$ python3 -q
>>> import numpy as np
>>> np.set_printoptions(precision=2, suppress=True, linewidth=120, floatmode="fixed")
>>> M = np.load("a.npy")
>>> print(M)
[[-3  1 -4 -3]
 [-4  2  0 -4]
 [ 9 -5 -4  9]]
>>> # columns 0 and 3 are equal
>>> try:
...     np.linalg.inv(M)
... except np.linalg.LinAlgError as e:
...     print(e)
... 
Last 2 dimensions of the array must be square
>>> np.linalg.lstsq(M[:-1].T, M[-1])[2]
np.int32(2)
>>> left, s, Vt = np.linalg.svd(M, full_matrices=False)
>>> np.abs(Vt[0])
array([0.65, 0.35, 0.17, 0.65])
>>> (s > 1e-8).sum()
np.int64(2)
>>> np.abs(left[:, 0]).round(6).argmax()
np.int64(2)
>>> print(np.allclose(left * s @ Vt, M))
True
>>> round(np.sqrt((s ** 2).sum()), 2), round(float(np.linalg.norm(M)), 2)
(np.float64(16.55), 16.55)
>>> left, s, Vt = np.linalg.svd(M)
>>> vecs = Vt[:(s > 1e-8).sum()]
>>> rng = np.random.default_rng(92)
>>> x0 = M[2] + 3 * M[1] + rng.integers(2) * np.eye(4)[2]
>>> x0
array([-3.00,  1.00, -4.00, -3.00])
>>> round(np.linalg.norm(x0 - vecs.T @ vecs @ x0), 2)
np.float64(0.0)
>>> np.diag(vecs.T @ vecs)
array([0.45, 0.12, 0.99, 0.45])
>>> np.linalg.matrix_rank(np.vstack([M, x0]))
np.int64(2)
>>> rk = np.linalg.matrix_rank(M)
>>> rk
np.int64(2)
>>> ns = np.linalg.svd(M)[2][rk:].T
>>> ns @ ns.T
array([[ 0.55,  0.22, -0.03, -0.45],
       [ 0.22,  0.88, -0.11,  0.22],
       [-0.03, -0.11,  0.01, -0.03],
       [-0.45,  0.22, -0.03,  0.55]])
>>> [int(np.linalg.matrix_rank(M[:i])) for i in range(1, len(M) + 1)]
[1, 2, 2]
>>> np.round(M @ ns, 2) + 0
array([[0.00, 0.00],
       [0.00, 0.00],
       [0.00, 0.00]])
>>> ns.shape
(4, 2)
>>> J = np.load("m.npy")
>>> print(J)
[[  8.13   1.23 -17.60]
 [-11.01  -6.16   8.71]
 [  1.09  -0.07   1.22]
 [  0.12   1.89  17.55]
 [  2.21   2.78  15.18]
 [  4.00   0.45  -6.66]
 [ -7.53  -3.63  11.59]
 [ -5.01  -5.40  -9.53]
 [ -1.75   0.48  15.65]
 [ -4.48  -3.50   0.62]
 [ 12.29   6.58   0.77]
 [  3.17   3.86  18.47]
 [  0.79   0.73   7.50]
 [  1.22   1.06   7.93]
 [  0.27   0.95  10.91]
 [ -1.14   0.59  14.03]
 [  1.20  -0.25  -0.42]
 [ -1.53  -2.18  -2.25]
 [ -7.27  -3.82   9.34]
 [  6.84   2.66  -3.46]
 [ 10.35   6.29   6.33]
 [ -7.35  -5.21   0.71]
 [ -3.49  -0.76  14.42]
 [ -2.06  -2.35  -1.30]
 [ -1.72  -1.16   5.06]
 [ -5.31  -5.62  -9.77]]
>>> Xc = J - J.mean(axis=1)
Traceback (most recent call last):
  File "<python-input-30>", line 1, in <module>
    Xc = J - J.mean(axis=1)
         ~~^~~~~~~~~~~~~~~~
ValueError: operands could not be broadcast together with shapes (26,3) (26,) 
>>> Xc = J - J.mean(axis=0)
>>> left, s, Vt = np.linalg.svd(Xc, full_matrices=False)
>>> np.abs(left[:, 0]).argmax()
np.int64(0)
>>> print(np.linalg.matrix_rank(Xc))
3
>>> s
array([47.22, 32.22,  0.01])
>>> np.abs(Vt[-1])
array([0.51, 0.85, 0.13])
>>> (np.sign(left[:, 0]) == np.sign(left[0, 0])).astype(int)
array([1, 0, 1, 0, 0, 1, 0, 1, 0, 1, 1, 0, 0, 0, 0, 0, 1, 1, 0, 1, 0, 1, 0, 1, 0, 1])
>>> Vt[0] * np.sign(Vt[0, np.abs(Vt[0]).argmax()])
array([-0.13,  0.07,  0.99])
>>> np.abs(Vt[0]).argmax()
np.int64(2)
>>> np.round(s ** 2 / (s ** 2).sum(), 2) + 0
array([0.68, 0.32, 0.00])
>>> r0, g = J[12], J[2]
>>> round(r0 @ r0, 2)
np.float64(57.41)
>>> p = (r0 @ g) / (r0 @ r0) * r0
>>> np.round((g - p) @ r0, 2)
np.float64(-0.0)
>>> x0 = np.array([-2, -5, 1])
>>> target = J @ x0
>>> np.round(np.linalg.pinv(J) @ J, 2) + 0
array([[1.00, 0.00, 0.00],
       [0.00, 1.00, 0.00],
       [0.00, 0.00, 1.00]])
>>> print(np.linalg.lstsq(J, target)[0])
[-2.00 -5.00  1.00]
>>> np.linalg.solve(J.T @ J, J.T @ target)
array([-2.00, -5.00,  1.00])
>>> target = target + 0.3 * rng.normal(size=26)
>>> target
array([-40.31,  61.13,  -1.01,   7.74,  -2.81, -17.13,  44.79,  27.41,  16.69,  26.96, -56.29,  -6.98,   2.21,  -0.23,
         5.37,  13.23,  -1.69,  11.69,  43.09, -30.68, -45.40,  41.30,  25.37,  14.55,  13.86,  28.86])
>>> c, *_ = np.linalg.lstsq(J, target)
>>> round(np.linalg.norm(target - J @ c), 2)
np.float64(1.07)
>>> [round(float(np.linalg.norm(np.linalg.solve(J.T @ J + lam * np.eye(3), J.T @ target))), 2) for lam in (0, 1, 10, 100)]
[5.39, 5.25, 4.66, 3.99]
>>> c.round()
array([-2.00, -5.00,  1.00])
